$ python3 -q
>>> import numpy as np
>>> import numpy.linalg as la
>>> np.set_printoptions(precision=4, suppress=True, linewidth=100, legacy="1.25")
>>> def tidy(a):
...     return np.round(a, 4) + 0
... 
>>> W0 = np.loadtxt("case5.csv", delimiter=",")
>>> print(W0)
[[-0.8     6.826  -2.1     1.7   ]
 [-0.1    -1.2756  0.4    -0.3   ]
 [-2.1    -0.6882 -0.8    -0.1   ]
 [ 0.1    -7.4598 -0.2    -1.7   ]
 [ 0.5     1.3834 -0.2     0.2   ]
 [-0.9     1.8432  0.6     0.4   ]
 [-0.1     3.8533 -0.8     0.8   ]
 [-0.5     1.4858 -1.2     0.3   ]
 [ 0.6    -0.5166  0.3    -0.1   ]
 [-0.3     3.393  -0.5     0.9   ]
 [-1.2    -2.8751 -1.2    -0.7   ]
 [ 0.     -1.4896 -0.3    -0.4   ]
 [-1.3     4.0687  1.      1.    ]
 [ 0.3     4.031  -0.6     1.    ]
 [ 0.     -2.5127 -1.6    -0.7   ]
 [-0.9     2.0646  1.2     0.6   ]
 [-0.7     3.3051 -0.3     0.8   ]
 [ 0.8     5.8333 -0.9     1.5   ]
 [ 0.4    -1.6515 -1.4    -0.4   ]
 [-0.3    -6.7783  0.     -1.6   ]
 [ 1.5     2.8334 -1.4     0.7   ]
 [ 2.     -2.8796 -0.9    -0.7   ]
 [-0.6     2.4329  0.1     0.6   ]
 [ 0.     -5.059   0.6    -1.3   ]
 [ 0.5     1.4158  0.9     0.4   ]
 [-0.1    -2.2817 -0.7    -0.5   ]
 [-1.4    -4.678   0.     -1.2   ]
 [ 0.3    -1.6457  1.1    -0.4   ]
 [ 0.3    12.8075  0.8     3.2   ]
 [-1.     -3.131   1.     -0.7   ]
 [ 0.4     6.0199  1.2     1.5   ]
 [ 1.7    -4.0329  0.8    -0.9   ]
 [ 1.5    -3.7412  0.2    -0.9   ]
 [-0.1    -3.7815 -0.4    -0.9   ]
 [-0.5    -1.2932  0.8    -0.4   ]
 [ 0.4     2.7958  0.8     0.6   ]
 [ 0.      8.0157 -1.3     2.    ]
 [-2.6    -2.263   0.8    -0.5   ]
 [-0.3     5.0902  0.5     1.3   ]
 [-0.4    -4.8167  1.9    -1.2   ]
 [-0.1     3.7537  1.5     1.    ]
 [ 0.5    -0.4294 -0.7    -0.1   ]]
>>> # column 1 is much longer than the rest
>>> labels = W0[:, 1] > np.median(W0[:, 1])
>>> u = W0[labels].mean(axis=0) - W0[~labels].mean(axis=0)
>>> print(tidy((((W0 - W0.mean(axis=0)) @ u > 0) == labels).mean()))
0.9762
>>> print(tidy(u))
[ 0.0905  7.0321 -0.0857  1.7143]
